$ python -q
>>> import numpy as np
>>> import numpy.linalg as la
>>> np.set_printoptions(suppress=True, linewidth=160)
>>> mat = np.array([[-7.0, 3.0, 3.0], [-9.0, 5.0, 3.0], [-9.0, 3.0, 5.0]])
>>> t3 = np.stack([mat, 5 * mat, mat[::-1]])
>>> np.round(la.norm(t3, axis=(1, 2)), 1)
array([17.2, 86.2, 17.2])
>>> la.matrix_rank(t3.reshape(3, -1))
np.int64(2)
>>> (t3 @ mat.T).shape
(3, 3, 3)
>>> left, s, Vt = la.svd(mat)
>>> np.argmax(s[:-1] / (s[1:] + 1e-6)) + 1
np.int64(2)
>>> B = left[:, :2] @ np.diag(s[:2]) @ Vt[:2]
>>> la.matrix_rank(B)
np.int64(2)
>>> round(np.abs(mat - B).max(), 1)
np.float64(0.1)
>>> B.round(1)
array([[-6.9,  3.1,  3.1],
       [-9. ,  5. ,  3. ],
       [-9. ,  3. ,  5. ]])
>>> np.round(np.abs(la.svd(mat)[2][-1]), 1)
array([0.5, 0.6, 0.6])
>>> la.cond(mat) > 100
np.True_
>>> np.einsum("ii->", mat)
np.float64(3.0)
>>> np.round(la.det(mat.T), 1)
np.float64(-4.0)
>>> np.kron(np.eye(2, dtype=int), mat)
array([[-7.,  3.,  3., -0.,  0.,  0.],
       [-9.,  5.,  3., -0.,  0.,  0.],
       [-9.,  3.,  5., -0.,  0.,  0.],
       [-0.,  0.,  0., -7.,  3.,  3.],
       [-0.,  0.,  0., -9.,  5.,  3.],
       [-0.,  0.,  0., -9.,  3.,  5.]])
>>> np.round(np.poly(mat), 1) + 0
array([ 1., -3.,  0.,  4.])
>>> round(float(la.det(mat[::-1])), 1)
4.0
>>> hat = np.triu(np.array([[-2, 2, 3], [2, 2, 0], [-2, -3, 0]]), 1) + np.eye(3)
>>> B = hat @ mat @ la.inv(hat)
>>> np.round(np.poly(B), 1) + 0
array([ 1., -3.,  0.,  4.])
>>> B
array([[-52., 126., 180.],
       [ -9.,  23.,  30.],
       [ -9.,  21.,  32.]])
>>> rng = np.random.default_rng(118)
>>> arr = rng.normal(size=(20, 3))
>>> arr = 20 * arr / la.norm(arr, axis=1, keepdims=True)
>>> arr.round(1)
array([[-14.7,  13.2,   3.2],
       [-19.5,   3.6,  -2.3],
       [-10.1,   6.2,  16.1],
       [ -0.4, -18.6,  -7.2],
       [  6.9,  10.4, -15.6],
       [-13.5,  -0.5,  14.7],
       [ 13.5,   3.7, -14.3],
       [ 16.2,  11.8,   0.7],
       [-13.1,   1.7,  15. ],
       [ 19.3,   5.1,   1.6],
       [-14.7, -13.3,  -2.4],
       [ 17.2,   7.9,   6.5],
       [  8. ,  18.1,   3. ],
       [ 14.5, -12.1,   6.7],
       [ -1.2,   8.1,  18.2],
       [ -1.6,   1.7, -19.9],
       [ 17.8,   8.2,   4. ],
       [ -8.6, -17.6,  -4. ],
       [  7.8,  17.5,   5.8],
       [  6.8,   3.8, -18.4]])
>>> B = arr + rng.integers(-2, 3, (20, 2)) @ rng.integers(-2, 3, (2, 3))
>>> B.round(1)
array([[-14.7,  13.2,   3.2],
       [-18.5,   0.6,   0.7],
       [ -6.1,   6.2,  22.1],
       [ -3.4, -19.6, -11.2],
       [  5.9,  11.4, -17.6],
       [-12.5,  -1.5,  16.7],
       [ 14.5,   2.7, -12.3],
       [ 16.2,  15.8,  -1.3],
       [-11.1,   1.7,  18. ],
       [ 19.3,   7.1,   0.6],
       [-14.7, -15.3,  -1.4],
       [ 19.2,   7.9,   9.5],
       [  8. ,  22.1,   1. ],
       [ 16.5, -12.1,   9.7],
       [ -0.2,   9.1,  19.2],
       [ -5.6,   1.7, -25.9],
       [ 20.8,   9.2,   8. ],
       [ -8.6, -15.6,  -5. ],
       [  7.8,  13.5,   7.8],
       [  5.8,   0.8, -18.4]])
>>> np.round(la.svd(B - arr, compute_uv=False), 1) + 0
array([15.3,  9.2,  0. ])
>>> np.round(np.abs(B - arr).sum(axis=1), 1)
array([ 0.,  7., 10.,  8.,  4.,  4.,  4.,  6.,  5.,  3.,  3.,  5.,  6.,  5.,  3., 10.,  8.,  3.,  6.,  4.])
>>> la.matrix_rank(B - arr, tol=1e-8)
np.int64(2)
>>> cov = np.cov(arr, rowvar=False)
>>> np.argsort(-arr.std(axis=0).round(6), kind="stable")
array([0, 2, 1])
>>> np.round(np.polyfit(arr[:, 0], arr[:, 1], 1), 1)
array([0.2, 2.6])
>>> np.round(np.corrcoef(arr.T), 1)
array([[ 1. ,  0.3, -0.2],
       [ 0.3,  1. ,  0.2],
       [-0.2,  0.2,  1. ]])
>>> np.argwhere(np.triu(np.abs(np.corrcoef(arr.T)) > 0.8, 1))
array([], shape=(0, 2), dtype=int64)
>>> cov.shape
(3, 3)
>>> Xs = arr - arr.mean(axis=0)
>>> evecs = la.svd(Xs)[2][:2]
>>> B = Xs - Xs @ evecs.T @ evecs
>>> np.round((Xs @ evecs.T).std(axis=0), 1)
array([13.5, 11.6])
>>> la.norm(B, axis=1).round(6).argmax()
np.int64(13)
>>> A = np.load("test13.npy")
>>> A
array([[5., 0., 0., 0.],
       [0., 2., 2., 2.],
       [0., 2., 0., 3.],
       [0., 0., 1., 2.]])
>>> hat = np.triu(np.array([[3, -7, -6, -7], [-9, 1, 7, 3], [4, 4, 2, 6], [-7, 6, -5, 0]]), 1) + np.eye(4)
>>> B = hat @ A @ la.inv(hat)
>>> np.trace(B), np.trace(A)
(np.float64(9.0), np.float64(9.0))
>>> round(float(la.det(B)), 1)
-50.0
>>> B
array([[   5.,    9.,  -54.,  286.],
       [   0.,   16., -107.,  623.],
       [   0.,    2.,   -8.,   57.],
       [   0.,    0.,    1.,   -4.]])
>>> np.round(np.poly(B), 1)
array([  1.,  -9.,  17.,  25., -50.])
